% python3 -q
>>> import numpy as np
>>> import numpy.linalg as la
>>> np.set_printoptions(suppress=True, linewidth=160)
>>> def rd(a):
...     return np.round(a, 1) + 0
... 
>>> data = np.array([[0, 3, 1, 0, 2, 3, 0, 0, 0, 1],
...     [1, 0, 3, 2, 2, 0, 1, 0, 2, 1],
...     [3, 0, 1, 0, 1, 3, 3, 0, 0, 2]])
>>> data[:, 8] = 2 * data[:, 4]
>>> data
array([[0, 3, 1, 0, 2, 3, 0, 0, 4, 1],
       [1, 0, 3, 2, 2, 0, 1, 0, 4, 1],
       [3, 0, 1, 0, 1, 3, 3, 0, 2, 2]])
>>> # columns 0 and 6 are equal
>>> U, sv, VT = la.svd(data, full_matrices=False)
>>> rd(np.cumsum(sv ** 2) / np.sum(sv ** 2))
array([0.7, 0.9, 1. ])
>>> (sv > 1e-8).sum()
np.int64(3)
>>> np.allclose(U * sv @ VT, data)
True
>>> U.shape, sv.shape, VT.shape
((3, 3), (3,), (3, 10))
>>> print(rd(np.abs(VT[0])))
[0.2 0.2 0.3 0.1 0.3 0.4 0.2 0.  0.6 0.3]
>>> print(rd(sv))
[9.1 4.1 3.7]
>>> E = np.load("m.npy")
>>> E
array([[ -4,  -9,  -9,   8,  18,  18],
       [ -3,  -5,  -7,   6,  10,  14],
       [ -9,   0,  -6,  18,   0,  12],
       [ -8, -18, -18,   8,  18,  18],
       [ -6, -10, -14,   6,  10,  14],
       [-18,   0, -12,  18,   0,  12]])
>>> T = np.stack([E, 2 * E, E[::-1]])
>>> T.sum(axis=0)
array([[-30, -27, -39,  42,  54,  66],
       [-15, -25, -35,  24,  40,  56],
       [-35, -18, -36,  62,  18,  54],
       [-33, -54, -60,  42,  54,  66],
       [-21, -35, -49,  24,  40,  56],
       [-58,  -9, -45,  62,  18,  54]])
>>> (T @ E.T).shape
(3, 6, 6)
>>> print(rd(la.norm(T, axis=(1, 2))))
[ 70.1 140.2  70.1]
>>> T.shape
(3, 6, 6)
>>> x = np.array([7, 5, 5, 1, 6, 1])
>>> rhs = E @ x
>>> b, lr = np.zeros(6), 1 / la.norm(E, 2) ** 2
>>> for i in range(15):
...     b -= lr * E.T @ (E @ b - rhs)
...     if i % 5 == 0: print(i, round(la.norm(E @ b - rhs), 1))
... 
0 127.2
5 92.7
10 78.0
>>> print(rd(la.cond(E)))
126.4
>>> mat = np.load("run10.npy")
>>> print(mat)
[[ 1  9  3  3  8  7  7  1  8]
 [ 4  2  8  6  6  2  1  9  6]
 [ 4  3  9  0  9  8  1  5  0]
 [ 5  1  4  2  4  1  8  5  7]
 [ 2  7  8  3  7  3  5  5  7]
 [ 7  7  1  5  5  1  1  8  6]
 [ 1  4  5  9  5  0  2  7  6]
 [17 17 35 27 32 15 11 37 32]]
>>> print(np.abs(np.diag(la.qr(mat)[1])) > 1e-9)
[ True  True  True  True  True  True  True False]
>>> print(np.unique(mat.round(6), axis=0).shape)
(8, 9)
>>> la.lstsq(mat[:-1].T, mat[-1])[2]
np.int32(7)
>>> rk = la.matrix_rank(mat)
>>> rk
np.int64(7)
>>> ns = la.svd(mat)[2][rk:].T
>>> [int(la.matrix_rank(mat[:i])) for i in range(1, len(mat) + 1)]
[1, 2, 3, 4, 5, 6, 7, 7]
>>> [int(la.matrix_rank(mat[:, :j + 1])) for j in range(9)]
[1, 2, 3, 4, 5, 6, 7, 7, 7]
>>> np.argsort(-la.norm(mat, axis=0).round(6), kind="stable")[:3]
array([7, 2, 4])
>>> la.cond(mat) > 100
np.True_
>>> la.matrix_rank(mat, rtol=0.1)
np.int64(3)
>>> rd(la.norm(mat, 2) / la.norm(mat))
np.float64(1.0)
>>> [round(float(x), 1) for x in la.svd(mat, compute_uv=False)[:3]]
[87.8, 13.4, 11.7]
>>> U, sv, VT = la.svd(mat)
>>> np.argmax(sv[:-1] / (sv[1:] + 1e-6)) + 1
np.int64(7)
>>> print(rd(sv))
[87.8 13.4 11.7  7.6  7.1  3.2  2.3  0. ]
>>> other = U[:, :7] @ np.diag(sv[:7]) @ VT[:7]
>>> print(la.matrix_rank(mat, rtol=0.05))
5
>>> rd(np.abs(mat - other).max())
np.float64(0.0)
>>> rd(la.norm(mat - other, 2)), rd(sv[7])
(np.float64(0.0), np.float64(0.0))
>>> F = np.minimum.outer(np.arange(1, 5), np.arange(1, 5)) * -2
>>> F
array([[-2, -2, -2, -2],
       [-2, -4, -4, -4],
       [-2, -4, -6, -6],
       [-2, -4, -6, -8]])
>>> rd(la.det(F[::-1]))
np.float64(16.0)
>>> rd(la.det(2 * F)), rd(la.det(F))
(np.float64(256.0), np.float64(16.0))
>>> print(np.kron(np.eye(2, dtype=int), F))
[[-2 -2 -2 -2  0  0  0  0]
 [-2 -4 -4 -4  0  0  0  0]
 [-2 -4 -6 -6  0  0  0  0]
 [-2 -4 -6 -8  0  0  0  0]
 [ 0  0  0  0 -2 -2 -2 -2]
 [ 0  0  0  0 -2 -4 -4 -4]
 [ 0  0  0  0 -2 -4 -6 -6]
 [ 0  0  0  0 -2 -4 -6 -8]]
>>> rd(la.eigvals(F))
array([-16.6,  -2. ,  -0.9,  -0.6])
>>> rd(np.poly(F))
array([ 1., 20., 60., 56., 16.])
>>> print(rd(la.eigvals(F).sum().real))
-20.0
>>> W0 = np.array([[0, 1, 1], [1, 0, 0], [1, 0, 0]])
>>> [round(float(la.det(W0[:i, :i])), 2) + 0 for i in range(1, 4)]
[0.0, -1.0, 0.0]
>>> rd(la.eigvalsh(W0).min())
np.float64(-1.4)
>>> P = np.triu(np.array([[6, 3, 1], [1, 2, 9], [3, 3, 4]]), 1) + np.eye(3)
>>> other = P @ W0 @ la.inv(P)
>>> rd(la.det(other))
np.float64(0.0)
>>> print(la.matrix_rank(other))
2
>>> rd(np.poly(other))
array([ 1.,  0., -2.,  0.])
>>> evals, evecs = la.eigh(W0)
>>> evals.sum(), np.trace(W0)
(np.float64(0.0), np.int64(0))
>>> np.unique(evals.round(6) + 0, return_counts=True)[1]
array([1, 1, 1])
>>> (evals > 1e-8).sum(), (evals < -1e-8).sum()
(np.int64(1), np.int64(1))
>>> rk = la.matrix_rank(W0)
>>> rk
np.int64(2)
>>> ns = la.svd(W0)[2][rk:].T
>>> rd(ns[:, 0] / ns[np.abs(ns[:, 0]).round(6).argmax(), 0])
array([ 0.,  1., -1.])
>>> rd(ns @ ns.T)
array([[ 0. ,  0. ,  0. ],
       [ 0. ,  0.5, -0.5],
       [ 0. , -0.5,  0.5]])
>>> rd(W0 @ ns)
array([[0.],
       [0.],
       [0.]])
>>> K = np.loadtxt("x.csv", delimiter=",")
>>> print(K)
[[ 2.  3.  4.  5.  6.  7.  8.  9. 10. 11.]
 [12. 13. 14. 15. 16. 17. 18. 19. 20. 21.]
 [22. 23. 24. 25. 26. 27. 28. 29. 30. 31.]
 [32. 33. 34. 35. 36. 37. 38. 39. 40. 41.]
 [42. 43. 44. 45. 46. 47. 48. 49. 50. 51.]
 [52. 53. 54. 55. 56. 57. 58. 59. 60. 61.]
 [62. 63. 64. 65. 66. 67. 68. 69. 70. 71.]
 [72. 73. 74. 75. 76. 77. 78. 79. 80. 81.]
 [82. 83. 84. 85. 86. 87. 88. 89. 90. 91.]]
>>> # rows and columns are dependent
>>> K - K[0]
array([[ 0.,  0.,  0.,  0.,  0.,  0.,  0.,  0.,  0.,  0.],
       [10., 10., 10., 10., 10., 10., 10., 10., 10., 10.],
       [20., 20., 20., 20., 20., 20., 20., 20., 20., 20.],
       [30., 30., 30., 30., 30., 30., 30., 30., 30., 30.],
       [40., 40., 40., 40., 40., 40., 40., 40., 40., 40.],
       [50., 50., 50., 50., 50., 50., 50., 50., 50., 50.],
       [60., 60., 60., 60., 60., 60., 60., 60., 60., 60.],
       [70., 70., 70., 70., 70., 70., 70., 70., 70., 70.],
       [80., 80., 80., 80., 80., 80., 80., 80., 80., 80.]])
>>> np.unravel_index(np.abs(K).argmax(), K.shape)
(np.int64(8), np.int64(9))
>>> rd(la.svd(K, compute_uv=False))
array([505.1,  13.2,   0. ,   0. ,   0. ,   0. ,   0. ,   0. ,   0. ])
>>> K.sum(axis=1)
array([ 65., 165., 265., 365., 465., 565., 665., 765., 865.])
>>> print(np.diff(K, axis=0))
[[10. 10. 10. 10. 10. 10. 10. 10. 10. 10.]
 [10. 10. 10. 10. 10. 10. 10. 10. 10. 10.]
 [10. 10. 10. 10. 10. 10. 10. 10. 10. 10.]
 [10. 10. 10. 10. 10. 10. 10. 10. 10. 10.]
 [10. 10. 10. 10. 10. 10. 10. 10. 10. 10.]
 [10. 10. 10. 10. 10. 10. 10. 10. 10. 10.]
 [10. 10. 10. 10. 10. 10. 10. 10. 10. 10.]
 [10. 10. 10. 10. 10. 10. 10. 10. 10. 10.]]
>>> K.mean(axis=0)
array([42., 43., 44., 45., 46., 47., 48., 49., 50., 51.])
>>> K.sum(axis=0)
array([378., 387., 396., 405., 414., 423., 432., 441., 450., 459.])
>>> rng = np.random.default_rng(144)
>>> other = K + rng.integers(-2, 3, (9, 2)) @ rng.integers(-2, 3, (2, 10))
>>> other
array([[ 4.,  7.,  5.,  5.,  5.,  9.,  9.,  9.,  8., 14.],
       [ 8., 11., 12., 21., 18., 13., 22., 25., 18., 21.],
       [20., 17., 23., 23., 27., 25., 25., 27., 34., 26.],
       [28., 31., 32., 41., 38., 33., 42., 45., 38., 41.],
       [40., 41., 43., 47., 47., 45., 49., 51., 50., 50.],
       [48., 53., 52., 63., 58., 53., 64., 67., 56., 63.],
       [66., 63., 66., 57., 64., 71., 62., 61., 74., 69.],
       [76., 73., 76., 67., 74., 81., 72., 71., 84., 79.],
       [82., 83., 84., 85., 86., 87., 88., 89., 90., 91.]])
>>> np.abs(other - K).sum(axis=1)
array([16., 32., 28., 32., 14., 40., 40., 40.,  0.])
>>> la.matrix_rank(other - K, tol=1e-8)
np.int64(2)
>>> cov = K.T @ K
>>> print(rd(la.svd(K, compute_uv=False) ** 2))
[255170.4    174.6      0.       0.       0.       0.       0.       0.       0. ]
>>> np.trace(cov), (K ** 2).sum()
(np.float64(255345.0), np.float64(255345.0))
>>> np.diag(cov)
array([21876., 22641., 23424., 24225., 25044., 25881., 26736., 27609., 28500., 29409.])
>>> print(cov)
[[21876. 22254. 22632. 23010. 23388. 23766. 24144. 24522. 24900. 25278.]
 [22254. 22641. 23028. 23415. 23802. 24189. 24576. 24963. 25350. 25737.]
 [22632. 23028. 23424. 23820. 24216. 24612. 25008. 25404. 25800. 26196.]
 [23010. 23415. 23820. 24225. 24630. 25035. 25440. 25845. 26250. 26655.]
 [23388. 23802. 24216. 24630. 25044. 25458. 25872. 26286. 26700. 27114.]
 [23766. 24189. 24612. 25035. 25458. 25881. 26304. 26727. 27150. 27573.]
 [24144. 24576. 25008. 25440. 25872. 26304. 26736. 27168. 27600. 28032.]
 [24522. 24963. 25404. 25845. 26286. 26727. 27168. 27609. 28050. 28491.]
 [24900. 25350. 25800. 26250. 26700. 27150. 27600. 28050. 28500. 28950.]
 [25278. 25737. 26196. 26655. 27114. 27573. 28032. 28491. 28950. 29409.]]
